$ python3 -q
>>> import numpy as np
>>> import numpy.linalg as la
>>> np.set_printoptions(precision=2, suppress=True, linewidth=120)
>>> W0 = np.diag(np.array([0, 0, 1, 2]))
>>> W0
array([[0, 0, 0, 0],
       [0, 0, 0, 0],
       [0, 0, 1, 0],
       [0, 0, 0, 2]])
>>> rank = la.matrix_rank(W0)
>>> rank
np.int64(2)
>>> ns = la.svd(W0)[2][rank:].T
>>> ns @ ns.T
array([[1., 0., 0., 0.],
       [0., 1., 0., 0.],
       [0., 0., 0., 0.],
       [0., 0., 0., 0.]])
>>> [int(la.matrix_rank(np.delete(W0, i, axis=0))) for i in range(4)]
[2, 2, 1, 1]
>>> [int(la.matrix_rank(W0[:, :j + 1])) for j in range(4)]
[0, 0, 1, 2]
>>> print(np.allclose(W0 @ ns, 0))
True
>>> J = np.loadtxt("w.csv", delimiter=",")
>>> J
array([[ 2., 10.,  3.],
       [10., 18.,  3.],
       [ 3.,  3., 16.]])
>>> # equal to its transpose
>>> q = J.astype(float).copy()
>>> for j in range(3):
...     q[:, j] -= q[:, :j] @ (q[:, :j].T @ q[:, j])
...     q[:, j] /= la.norm(q[:, j])
... 
>>> np.round(q.T @ q, 2) + 0
array([[1., 0., 0.],
       [0., 1., 0.],
       [0., 0., 1.]])
>>> w1 = np.array([[1, -1, -3], [-1, 3, -1], [3, 1, 3]])
>>> b = np.array([6, 6, 4])
>>> act = np.maximum(J @ w1 + b, 0)
>>> (act > 0).astype(int)
array([[1, 1, 0],
       [1, 1, 0],
       [1, 1, 1]])
>>> cent = np.array([[0, 4], [3, 3], [-4, 0]])
>>> w1 @ cent
array([[ 9,  1],
       [13,  5],
       [-9, 15]])
>>> F = np.load("arr.npy")
>>> F
array([[ 0.56, -0.4 , -0.16, -0.25],
       [-0.4 ,  0.61,  0.01, -0.28],
       [-0.16,  0.01,  0.08,  0.22],
       [-0.25, -0.28,  0.22,  0.75]])
>>> left, s, VT = la.svd(F)
>>> print(s.round(2) + 0)
[1. 1. 0. 0.]
>>> B = left[:, :2] @ np.diag(s[:2]) @ VT[:2]
>>> round(la.norm(F - B) / la.norm(F), 2)
np.float64(0.0)
>>> round(float(la.norm(F - B, 2)), 2), round(s[2], 2)
(0.0, np.float64(0.0))
>>> print(round(float(np.abs(F - B).max()), 2))
0.0
>>> la.matrix_rank(F, rtol=0.05)
np.int64(2)
>>> B
array([[ 0.56, -0.4 , -0.16, -0.25],
       [-0.4 ,  0.61,  0.01, -0.28],
       [-0.16,  0.01,  0.08,  0.22],
       [-0.25, -0.28,  0.22,  0.75]])
>>> la.matrix_rank(B)
np.int64(2)
>>> la.lstsq(F[:-1].T, F[-1])[2]
np.int32(2)
>>> np.unique(F.round(6), axis=0).shape
(4, 4)
>>> np.round(np.trace(la.pinv(F) @ F), 2)
np.float64(2.0)
>>> np.abs(np.diag(la.qr(F)[1])) > 1e-9
array([ True,  True, False, False])
>>> F @ la.pinv(F) @ F
array([[ 0.56, -0.4 , -0.16, -0.25],
       [-0.4 ,  0.61,  0.01, -0.28],
       [-0.16,  0.01,  0.08,  0.22],
       [-0.25, -0.28,  0.22,  0.75]])
>>> np.allclose(F[:-1].T @ la.lstsq(F[:-1].T, F[-1])[0], F[-1])
True
